$ ipython --no-banner

In [1]: import numpy as np

In [2]: import numpy.linalg as la

In [3]: np.set_printoptions(precision=2, suppress=True, linewidth=120, floatmode="fixed")

In [4]: E = np.load("run9.npy")

In [5]: E
Out[5]: 
array([[ 0, -1,  0, -1,  1, -1, -2],
       [ 1,  1,  1, -3,  1, -2,  3],
       [ 1,  3, -3,  1,  1, -2,  0],
       [ 1,  2,  1, -3, -2,  1, -3],
       [-3, -1,  0,  1,  3, -3,  2],
       [-2,  2, -1, -2,  2,  3,  1],
       [ 2,  3, -1, -1, -2, -3, -1]])

In [6]: E - E[0]
Out[6]: 
array([[ 0,  0,  0,  0,  0,  0,  0],
       [ 1,  2,  1, -2,  0, -1,  5],
       [ 1,  4, -3,  2,  0, -1,  2],
       [ 1,  3,  1, -2, -3,  2, -1],
       [-3,  0,  0,  2,  2, -2,  4],
       [-2,  3, -1, -1,  1,  4,  3],
       [ 2,  4, -1,  0, -3, -2,  1]])

In [7]: E.shape
Out[7]: (7, 7)

In [8]: round(la.norm(E), 2)
Out[8]: np.float64(13.3)

In [9]: E.sum(axis=0)
Out[9]: array([ 0,  9, -3, -8,  4, -7,  0])

In [10]: np.unravel_index(np.abs(E).argmax(), E.shape)
Out[10]: (np.int64(1), np.int64(3))

In [11]: la.svd(E, compute_uv=False)
Out[11]: array([7.92, 6.77, 5.62, 4.71, 3.38, 1.77, 0.43])

In [12]: la.matrix_rank(E)
Out[12]: np.int64(7)

In [13]: C2 = E.T @ E

In [14]: np.allclose(C2, C2.T)
Out[14]: True

In [15]: la.eigvalsh(C2)[::-1]
Out[15]: array([62.68, 45.84, 31.59, 22.14, 11.45,  3.12,  0.18])

In [16]: la.matrix_rank(C2)
Out[16]: np.int64(7)

In [17]: C2
Out[17]: 
array([[ 20,  11,  -1,  -6, -17,  -6, -10],
       [ 11,  29, -11, -13,  -6,  -5,  -4],
       [ -1, -11,  13,  -6,  -4,   5,   0],
       [ -6, -13,  -6,  26,   4,  -4,   3],
       [-17,  -6,  -4,   4,  24,  -4,  17],
       [ -6,  -5,   5,  -4,  -4,  37,  -7],
       [-10,  -4,   0,   3,  17,  -7,  28]])

In [18]: (E @ E.T).shape
Out[18]: (7, 7)

In [19]: np.trace(C2), (E ** 2).sum()
Out[19]: (np.int64(177), np.int64(177))

In [20]: m1 = np.load("data.npy")

In [21]: m1
Out[21]: 
array([[0, 1, 0, 1, 1, 0, 1],
       [1, 0, 0, 1, 1, 0, 1],
       [0, 0, 0, 0, 0, 1, 0],
       [1, 1, 0, 0, 1, 0, 0],
       [1, 1, 0, 1, 0, 0, 1],
       [0, 0, 1, 0, 0, 0, 0],
       [1, 1, 0, 0, 1, 0, 0]])

In [22]: rk = la.matrix_rank(m1)

In [23]: rk
Out[23]: np.int64(6)

In [24]: ns = la.svd(m1)[2][rk:].T

In [25]: np.allclose(m1 @ ns, 0)
Out[25]: True

In [26]: np.round(ns @ ns.T, 2) + 0
Out[26]: 
array([[ 0.00,  0.00,  0.00,  0.00,  0.00,  0.00,  0.00],
       [ 0.00,  0.00,  0.00,  0.00,  0.00,  0.00,  0.00],
       [ 0.00,  0.00,  0.00,  0.00,  0.00,  0.00,  0.00],
       [ 0.00,  0.00,  0.00,  0.50,  0.00,  0.00, -0.50],
       [ 0.00,  0.00,  0.00,  0.00,  0.00,  0.00,  0.00],
       [ 0.00,  0.00,  0.00,  0.00,  0.00,  0.00,  0.00],
       [ 0.00,  0.00,  0.00, -0.50,  0.00,  0.00,  0.50]])

In [27]: la.matrix_rank(m1.T @ m1), la.matrix_rank(m1 @ m1.T)
Out[27]: (np.int64(6), np.int64(6))

In [28]: [int(la.matrix_rank(np.delete(m1, i, axis=0))) for i in range(7)]
Out[28]: [5, 5, 5, 6, 5, 5, 6]

In [29]: [int(la.matrix_rank(m1[:i])) for i in range(1, len(m1) + 1)]
Out[29]: [1, 2, 3, 4, 5, 6, 6]

In [30]: ns.shape
Out[30]: (7, 1)

In [31]: Uu, sv, Vt = la.svd(m1)

In [32]: evecs = Vt[:(sv > 1e-8).sum()]

In [33]: rng = np.random.default_rng(34)

In [34]: vec = m1[5] + 2 * m1[6] + rng.integers(2) * np.eye(7)[0]

In [35]: vec
Out[35]: array([2.00, 2.00, 1.00, 0.00, 2.00, 0.00, 0.00])

In [36]: np.diag(evecs.T @ evecs)
Out[36]: array([1.00, 1.00, 1.00, 0.50, 1.00, 1.00, 0.50])

In [37]: np.round(evecs.T @ evecs, 2) + 0
Out[37]: 
array([[1.00, 0.00, 0.00, 0.00, 0.00, 0.00, 0.00],
       [0.00, 1.00, 0.00, 0.00, 0.00, 0.00, 0.00],
       [0.00, 0.00, 1.00, 0.00, 0.00, 0.00, 0.00],
       [0.00, 0.00, 0.00, 0.50, 0.00, 0.00, 0.50],
       [0.00, 0.00, 0.00, 0.00, 1.00, 0.00, 0.00],
       [0.00, 0.00, 0.00, 0.00, 0.00, 1.00, 0.00],
       [0.00, 0.00, 0.00, 0.50, 0.00, 0.00, 0.50]])

In [38]: mat = np.load("block12.npy")

In [39]: mat
Out[39]: 
array([[ 4.00,  0.00,  0.00],
       [ 3.00,  1.00,  2.00],
       [ 4.00, -4.00,  7.00]])

In [40]: vec = np.array([1, 6, 2])

In [41]: rhs = mat @ vec

In [42]: rhs
Out[42]: array([ 4.00, 13.00, -6.00])

In [43]: la.solve(mat, mat[:, 0])
Out[43]: array([ 1.00, -0.00,  0.00])

In [44]: la.solve(mat, 4 * rhs)
Out[44]: array([ 4.00, 24.00,  8.00])

In [45]: la.solve(mat, rhs)
Out[45]: array([1.00, 6.00, 2.00])

In [46]: la.solve(mat, rhs + mat[:, 1])
Out[46]: array([1.00, 7.00, 2.00])

In [47]: la.solve(mat.T, mat[1])
Out[47]: array([ 0.00,  1.00, -0.00])

In [48]: ev, evecs = la.eig(mat)

In [49]: np.sort(la.eigvals(mat @ mat))
Out[49]: array([ 9.00, 16.00, 25.00])

In [50]: np.sort(la.eigvals(la.inv(mat)))
Out[50]: array([0.20, 0.25, 0.33])

In [51]: th = np.radians(72)

In [52]: r_ = np.eye(3)

In [53]: r_[0, 0] = r_[2, 2] = np.cos(th)

In [54]: r_[0, 2], r_[2, 0] = -np.sin(th), np.sin(th)

In [55]: r_
Out[55]: 
array([[ 0.31,  0.00, -0.95],
       [ 0.00,  1.00,  0.00],
       [ 0.95,  0.00,  0.31]])

In [56]: out = mat @ r_.T

In [57]: np.allclose(mat @ mat.T, out @ out.T)
Out[57]: True
